% ipython --no-banner

In [1]: import numpy as np

In [2]: import numpy.linalg as la

In [3]: np.set_printoptions(suppress=True, linewidth=160)

In [4]: tidy = lambda a: np.round(a, 1) + 0

In [5]: J = np.loadtxt("m.csv", delimiter=",")

In [6]: J
Out[6]: 
array([[ 0.,  0.,  0.,  0.,  0.,  0.,  0.,  0.,  0.,  0.,  0., -2.,  1.],
       [ 0.,  0.,  0.,  0.,  0.,  0.,  0.,  0.,  0.,  0.,  0.,  1., -2.],
       [ 0.,  0.,  0.,  0.,  0.,  0.,  0.,  0.,  0.,  0.,  0.,  0., -1.],
       [ 0.,  0.,  0.,  0.,  0.,  0.,  0.,  0.,  0.,  0.,  0.,  0., -1.],
       [ 0.,  0.,  0.,  0.,  0.,  0.,  0.,  0.,  0.,  0.,  0.,  0., -3.],
       [ 0.,  0.,  0.,  0.,  0.,  0.,  0.,  0.,  0.,  0.,  0., -2., -1.],
       [ 0.,  0.,  0.,  0.,  0.,  0.,  0.,  0.,  0.,  0.,  0.,  2., -1.],
       [ 0.,  0.,  0.,  0.,  0.,  0.,  0.,  0.,  0.,  0.,  0.,  3.,  3.],
       [ 0.,  0.,  0.,  0.,  0.,  0.,  0.,  0.,  0.,  0.,  0., -3., -2.],
       [ 0.,  0.,  0.,  0.,  0.,  0.,  0.,  0.,  0.,  0.,  0., -2., -3.],
       [ 0.,  0.,  0.,  0.,  0.,  0.,  0.,  0.,  0.,  0.,  0., -2.,  2.],
       [-2.,  1.,  0.,  0.,  0., -2.,  2.,  3., -3., -2., -2.,  0.,  0.],
       [ 1., -2., -1., -1., -3., -1., -1.,  3., -2., -3.,  2.,  0.,  0.]])

In [7]: assert J == J.T
---------------------------------------------------------------------------
ValueError                                Traceback (most recent call last)
Cell In[7], line 1
----> 1 assert J == J.T

ValueError: The truth value of an array with more than one element is ambiguous. Use a.any() or a.all()

In [8]: tidy(la.det(J))
Out[8]: np.float64(0.0)

In [9]: la.determinant(J)
---------------------------------------------------------------------------
AttributeError                            Traceback (most recent call last)
Cell In[9], line 1
----> 1 la.determinant(J)

AttributeError: module 'numpy.linalg' has no attribute 'determinant'

In [10]: tidy(np.sort(np.abs(la.eigvals(J))))
Out[10]: array([0. , 0. , 0. , 0. , 0. , 0. , 0. , 0. , 0. , 5.3, 5.3, 7.4, 7.4])

In [11]: np.allclose(J @ J.T, J.T @ J)
Out[11]: True

In [12]: np.trace(J)
Out[12]: np.float64(0.0)

In [13]: evals, evecs = la.eigh(J)

In [14]: vec = np.array([1, 5, 4, 4, 2, 0, 4, 4, 0, 2, 3, 4, 3])

In [15]: (np.sign(evecs[:, -1].round(6)) == np.sign(evecs[0, -1].round(6))).astype(int)
Out[15]: array([1, 1, 1, 1, 1, 1, 0, 0, 1, 1, 0, 0, 0])

In [16]: tidy(la.eigvalsh(J[1:, 1:]))
Out[16]: array([-7.4, -4.8,  0. ,  0. ,  0. ,  0. ,  0. ,  0. ,  0. ,  0. ,  4.8,  7.4])

In [17]: evals, evecs = la.eigh(J)

In [18]: tidy(evals.sum()), np.trace(J)
Out[18]: (np.float64(0.0), np.float64(0.0))

In [19]: E = np.loadtxt("out0.csv", delimiter=",")

In [20]: E
Out[20]: 
array([[-19.5,  19.1,  40.9],
       [-21.5,  21.1,  41.4],
       [-20.1,  20.4,  40.6],
       [-19.9,  21.3,  38.8],
       [-21.3,  21.6,  39.9],
       [-22.4,  18.5,  39.4],
       [-20.4,  20.1,  38.5],
       [-20.2,  20. ,  39.5],
       [-19.9,  19.9,  41.9],
       [-21.9,  20.3,  39. ],
       [-20.8,  20. ,  40.9],
       [-20.1,  20. ,  42.3],
       [-20.8,  19.9,  39.1],
       [-19.9,  21.8,  40.6],
       [-19.9,  21. ,  40.6],
       [-20.4,  20.1,  40.7],
       [-19.6,  20.1,  41.1],
       [-21.2,  18.9,  41.1],
       [-20. ,  19.3,  40.6],
       [-20.1,  18.5,  40. ],
       [-20.7,  18.4,  38.5],
       [-21.4,  20.9,  40.1],
       [-22. ,  19.7,  40. ],
       [-19.7,  20.2,  40.7],
       [-19.6,  19.4,  39.6]])

In [21]: vec = np.array([-1, 2, 0])

In [22]: target = E @ vec

In [23]: beta, lr = np.zeros(3), 1 / la.norm(E, 2) ** 2

In [24]: for i in range(25):
    ...:     beta -= lr * E.T @ (E @ beta - target)
    ...:     if i % 5 == 0: print(i, round(la.norm(E @ beta - target), 1))
    ...: 
0 8.4
5 8.4
10 8.4
15 8.4
20 8.4

In [25]: tidy(beta)
Out[25]: array([-0.5,  0.5,  1. ])

In [26]: vec = np.array([-4, -1, -5])

In [27]: target = E @ vec

In [28]: tidy(la.pinv(E) @ E)
Out[28]: 
array([[1., 0., 0.],
       [0., 1., 0.],
       [0., 0., 1.]])

In [29]: try:
    ...:     la.solve(E, target)
    ...: except la.LinAlgError as e:
    ...:     print(repr(e))
    ...: 
LinAlgError('Last 2 dimensions of the array must be square')

In [30]: rng = np.random.default_rng(49352)

In [31]: target = target + 0.1 * rng.normal(size=25)

In [32]: tidy(target)
Out[32]: 
array([-145.7, -142. , -143.1, -135.8, -135.9, -125.7, -131. , -136.6, -149.7, -127.6, -141.4, -151.2, -132.3, -145. , -144.4, -142. , -147.2, -139.6, -142.3,
       -138.1, -128. , -135.8, -131.6, -144.8, -139. ])

In [33]: beta, *_ = la.lstsq(E, target)

In [34]: tidy(E.T @ (target - E @ beta))
Out[34]: array([0., 0., 0.])

In [35]: tidy(beta)
Out[35]: array([-4., -1., -5.])
